$ python3 -q
>>> import numpy as np
>>> import numpy.linalg as la
>>> np.set_printoptions(precision=3, suppress=True, linewidth=120)
>>> def rnd(a):
...     return np.round(a, 3) + 0
... 
>>> out = np.array([[2, -2, -2, -1], [-1, 1, -2, -1], [2, -2, 1, -1], [1, 2, 2, -2]])
>>> K = out.T @ out
>>> K
array([[10, -7,  2, -5],
       [-7, 13,  4, -1],
       [ 2,  4, 13, -1],
       [-5, -1, -1,  7]])
>>> np.unravel_index(np.abs(K).argmax(), K.shape)
(np.int64(1), np.int64(1))
>>> K - K[0]
array([[  0,   0,   0,   0],
       [-17,  20,   2,   4],
       [ -8,  11,  11,   4],
       [-15,   6,  -3,  12]])
>>> K.sum(axis=1)
array([ 0,  9, 18,  0])
>>> np.diff(K, axis=0)
array([[-17,  20,   2,   4],
       [  9,  -9,   9,   0],
       [ -7,  -5, -14,   8]])
>>> K.mean(axis=0)
array([0.  , 2.25, 4.5 , 0.  ])
>>> np.abs(K).max()
np.int64(13)
>>> rnd(la.norm(K, 2) / la.norm(K))
np.float64(0.75)
>>> la.cond(K) > 100
np.False_
>>> np.argsort(-la.norm(K, axis=0).round(6), kind="stable")[:3]
array([1, 2, 0])
>>> [round(float(x), 3) for x in la.svd(K, compute_uv=False)[:3]]
[19.542, 15.391, 7.754]
>>> la.matrix_rank(K, rtol=0.1)
np.int64(3)
>>> r0, v = K[2], K[1]
>>> r0 @ v
np.int64(91)
>>> r0 @ r0
np.int64(190)
>>> pr = (r0 @ v) / (r0 @ r0) * r0
>>> (v - pr) @ r0
np.float64(0.0)
>>> rnd(v - pr)
array([-7.958, 11.084, -2.226, -0.521])
>>> rnd(pr)
array([ 0.958,  1.916,  6.226, -0.479])
>>> la.matrix_rank(np.outer(r0, v))
np.int64(1)
>>> F = np.loadtxt("run7.csv", delimiter=",")
>>> rnd(F)
array([[0.398, 0.285, 0.398],
       [0.285, 0.203, 0.285],
       [0.398, 0.285, 0.398]])
>>> out = np.array([[3, 1, 3], [0, 2, 1]])
>>> basis = np.kron(out, F)
>>> basis.shape
(6, 9)
>>> rnd(F @ F)
array([[0.398, 0.285, 0.398],
       [0.285, 0.203, 0.285],
       [0.398, 0.285, 0.398]])
>>> rnd(np.sort(np.abs(la.eigvals(F))))
array([0., 0., 1.])
>>> rk = la.matrix_rank(F)
>>> rk
np.int64(1)
>>> null = la.svd(F)[2][rk:].T
>>> null.shape
(3, 2)
>>> [int(la.matrix_rank(F[:i])) for i in range(1, len(F) + 1)]
[1, 1, 1]
>>> la.matrix_rank(F.T @ F), la.matrix_rank(F @ F.T)
(np.int64(1), np.int64(1))
>>> rnd(F @ null)
array([[0., 0.],
       [0., 0.],
       [0., 0.]])
>>> [int(la.matrix_rank(np.delete(F, i, axis=0))) for i in range(3)]
[1, 1, 1]
>>> X = np.load("layer3.npy")
>>> X
array([[1, 0, 0, 0],
       [0, 1, 0, 0],
       [1, 0, 1, 0],
       [2, 2, 1, 1]])
>>> x0 = np.array([-3, 4, 5, 1])
>>> y = X @ x0
>>> b, lr = np.zeros(4), 1 / la.norm(X, 2) ** 2
>>> for i in range(30):
...     b -= lr * X.T @ (X @ b - y)
...     if i % 10 == 0: print(i, round(la.norm(X @ b - y), 3))
... 
0 4.885
10 2.712
20 1.885
>>> rnd(la.cond(X))
np.float64(9.555)
>>> rnd(b)
array([-1.834,  3.854,  3.086,  0.895])
>>> ev, evecs = la.eig(X)
>>> X @ evecs[:, 0] - ev[0] * evecs[:, 0]
array([0., 0., 0., 0.])
>>> rnd(np.sort(la.eigvals(X @ X)))
array([1., 1., 1., 1.])
>>> rnd(np.sort(la.eigvals(X.T)))
array([1., 1., 1., 1.])
